$ python3 -q
>>> import numpy as np
>>> from numpy import linalg as LA
>>> np.set_printoptions(precision=2, suppress=True, linewidth=200, floatmode="fixed")
>>> M = np.load("a.npy")
>>> print(M)
[[-4  0  0  0  0  0  0  0  0  0  0  0  0  0]
 [ 0 -4  0  0  0  0  0  0  0  0  0  0  0  0]
 [ 0  0 -4  0  0  0  0  0  0  0  0  0  0  0]
 [ 0  0  0  2  0  0  0  0  0  0  0  0  0  0]
 [ 0  0  0  0  5  0  0  0  0  0  0  0  0  0]
 [ 0  0  0  0  0  5  0  0  0  0  0  0  0  0]
 [ 0  0  0  0  0  0 -4  0  0  0  0  0  0  0]
 [ 0  0  0  0  0  0  0  4  0  0  0  0  0  0]
 [ 0  0  0  0  0  0  0  0 -4  0  0  0  0  0]
 [ 0  0  0  0  0  0  0  0  0 -1  0  0  0  0]
 [ 0  0  0  0  0  0  0  0  0  0  2  0  0  0]
 [ 0  0  0  0  0  0  0  0  0  0  0 -5  0  0]
 [ 0  0  0  0  0  0  0  0  0  0  0  0  2  0]
 [ 0  0  0  0  0  0  0  0  0  0  0  0  0  4]]
>>> x = np.array([8, 6, 6, 0, 7, 4, 1, 3, 5, 0, 2, 2, 5, 9])
>>> (M * x).sum(axis=1)
array([-32, -24, -24,   0,  35,  20,  -4,  12, -20,   0,   4, -10,  10,  36])
>>> M @ np.ones(14)
array([-4.00, -4.00, -4.00,  2.00,  5.00,  5.00, -4.00,  4.00, -4.00, -1.00,  2.00, -5.00,  2.00,  4.00])
>>> M @ np.eye(14)[2]
array([ 0.00,  0.00, -4.00,  0.00,  0.00,  0.00,  0.00,  0.00,  0.00,  0.00,  0.00,  0.00,  0.00,  0.00])
>>> (M @ x).argmax()
np.int64(13)
>>> np.einsum("ij,j->i", M, x)
array([-32, -24, -24,   0,  35,  20,  -4,  12, -20,   0,   4, -10,  10,  36])
>>> LA.norm(M @ x) <= LA.norm(M, 2) * LA.norm(x) + 1e-9
np.True_
>>> rng = np.random.default_rng(183458)
>>> B = M + rng.integers(-2, 3, (14, 10)) @ rng.integers(-2, 3, (10, 14))
>>> B
array([[ -8,  -5,   6,   4,   2, -11,   2,  -3,  -1,  -5,   4,   4,   0,  -1],
       [ -2, -12,   8,   1,  -9,   4,   1,  -1,  -5,   0, -12,   6,  -1,  -4],
       [  1, -10, -10,   4,  -8,   0,  -4,   1,   7,  -4,   0,   0,  -8,   1],
       [-12,  12,   0,  -3,  14,   4,   2,  -5,   2,  -6,  -3,  -7,  -3,   5],
       [ -1,   0,   3,  -8,   3,   7,  -1,  -8,   0,  10,   5,  -1,  -6,  -2],
       [  6,  -3, -11,   4,  -5,  -2,   0,   7,   6,  -2,   4,  -4,   1,   6],
       [ -7,  -2,  10,   2,   2, -10,  -1,  -5,  -1, -10,   0,   4,  -4,   0],
       [  2, -13,   3,   0,  -1, -10,   3,  -6,   3,  26,  -7,   8,  -3,   9],
       [  7,  -1,  -4,   4,  -7,  -9,  -2,   8,  -6,  -5,  -3,   1,   1,   3],
       [  1,   8,   4,  -1,   0,  -7,   7,   7,  -9,  -7,  -6,  -1,  10,   2],
       [  1,   7,  -3,   1,   8, -10,   5,   6,  -3,  -6,  11,  -4,  10,   1],
       [ -4,   9,   9,  -6,   0,   2,   4,  -4,  -5,   1,  -5,  -6,   1,   2],
       [-12,  -2,  16,  -5,   7,   0,   4, -11,  -7,  -6,   8,   4,  -1, -11],
       [ -2,  11,  -2,  -3,   8,   3,  -4,   2,  -6,  -5,   9,  -5,   4,  -1]])
>>> np.abs(B - M).sum(axis=1)
array([52, 62, 54, 80, 54, 66, 60, 98, 57, 69, 74, 53, 96, 69])
>>> np.round(LA.svd(B - M, compute_uv=False), 2) + 0
array([47.58, 43.27, 32.65, 28.14, 25.86, 20.46, 10.50,  7.37,  4.60,  2.51,  0.00,  0.00,  0.00,  0.00])
